% python3 -q
>>> import numpy as np
>>> np.set_printoptions(precision=2, suppress=True, linewidth=200, floatmode="fixed")
>>> J = np.load("x.npy")
>>> J
array([[ 2.00,  3.00,  0.00,  0.00,  0.00],
       [ 3.00,  2.00,  3.00,  0.00,  0.00],
       [ 0.00,  3.00,  1.00,  3.00,  0.00],
       [ 0.00,  0.00,  3.00, -1.00,  3.00],
       [ 0.00,  0.00,  0.00,  3.00, -2.00]])
>>> np.round(np.linalg.eigvals(J).sum().real, 2)
np.float64(2.0)
>>> np.einsum("ij,ji->", J, J)
np.float64(86.0)
>>> np.linalg.eigvals(J)
array([ 6.36,  3.20,  0.27, -2.40, -5.43])
>>> print(np.einsum("ii->", J))
2.0
>>> np.poly(J)
array([  1.00,  -2.00, -41.00,  46.00, 256.00, -71.00])
>>> print(np.kron(np.eye(2, dtype=int), J))
[[ 2.00  3.00  0.00  0.00  0.00  0.00  0.00  0.00  0.00  0.00]
 [ 3.00  2.00  3.00  0.00  0.00  0.00  0.00  0.00  0.00  0.00]
 [ 0.00  3.00  1.00  3.00  0.00  0.00  0.00  0.00  0.00  0.00]
 [ 0.00  0.00  3.00 -1.00  3.00  0.00  0.00  0.00 -0.00  0.00]
 [ 0.00  0.00  0.00  3.00 -2.00  0.00  0.00  0.00  0.00 -0.00]
 [ 0.00  0.00  0.00  0.00  0.00  2.00  3.00  0.00  0.00  0.00]
 [ 0.00  0.00  0.00  0.00  0.00  3.00  2.00  3.00  0.00  0.00]
 [ 0.00  0.00  0.00  0.00  0.00  0.00  3.00  1.00  3.00  0.00]
 [ 0.00  0.00  0.00 -0.00  0.00  0.00  0.00  3.00 -1.00  3.00]
 [ 0.00  0.00  0.00  0.00 -0.00  0.00  0.00  0.00  3.00 -2.00]]
>>> q, vecs = np.linalg.qr(J[:, :2])[0], np.linalg.qr(J[:, 2:])[0]
>>> sv = np.linalg.svd(q.T @ vecs, compute_uv=False)
>>> (sv > 0.9).sum()
np.int64(1)
>>> np.degrees(np.arccos(sv.clip(0, 1)))
array([10.90, 51.61])
>>> Y = J / np.sqrt((J ** 2).mean(axis=1, keepdims=True))
>>> print(J - J.mean(axis=1, keepdims=True))
[[ 1.00  2.00 -1.00 -1.00 -1.00]
 [ 1.40  0.40  1.40 -1.60 -1.60]
 [-1.40  1.60 -0.40  1.60 -1.40]
 [-1.00 -1.00  2.00 -2.00  2.00]
 [-0.20 -0.20 -0.20  2.80 -2.20]]
>>> print(np.linalg.matrix_rank(Y) == np.linalg.matrix_rank(J))
True
>>> print(Y[2])
[0.00 1.54 0.51 1.54 0.00]
>>> print(np.linalg.norm(Y, axis=1))
[2.24 2.24 2.24 2.24 2.24]
>>> np.linalg.matrix_rank(J - J.mean(axis=1, keepdims=True))
np.int64(4)
>>> vec = np.array([-3, 2, -2, 1, 2])
>>> h = np.maximum(J @ vec, 0)
>>> np.maximum(J @ (3 * vec), 0)
array([ 0.00,  0.00, 21.00,  0.00,  0.00])
>>> J * (h > 1e-9)[:, None]
array([[ 0.00,  0.00,  0.00,  0.00,  0.00],
       [ 0.00,  0.00,  0.00,  0.00,  0.00],
       [ 0.00,  3.00,  1.00,  3.00,  0.00],
       [ 0.00,  0.00,  0.00, -0.00,  0.00],
       [ 0.00,  0.00,  0.00,  0.00, -0.00]])
>>> print(np.maximum(J @ vec, 0) - np.maximum(-J @ vec, 0))
[  0.00 -11.00   7.00  -1.00  -1.00]
>>> np.tanh(J @ vec)
array([ 0.00, -1.00,  1.00, -0.76, -0.76])
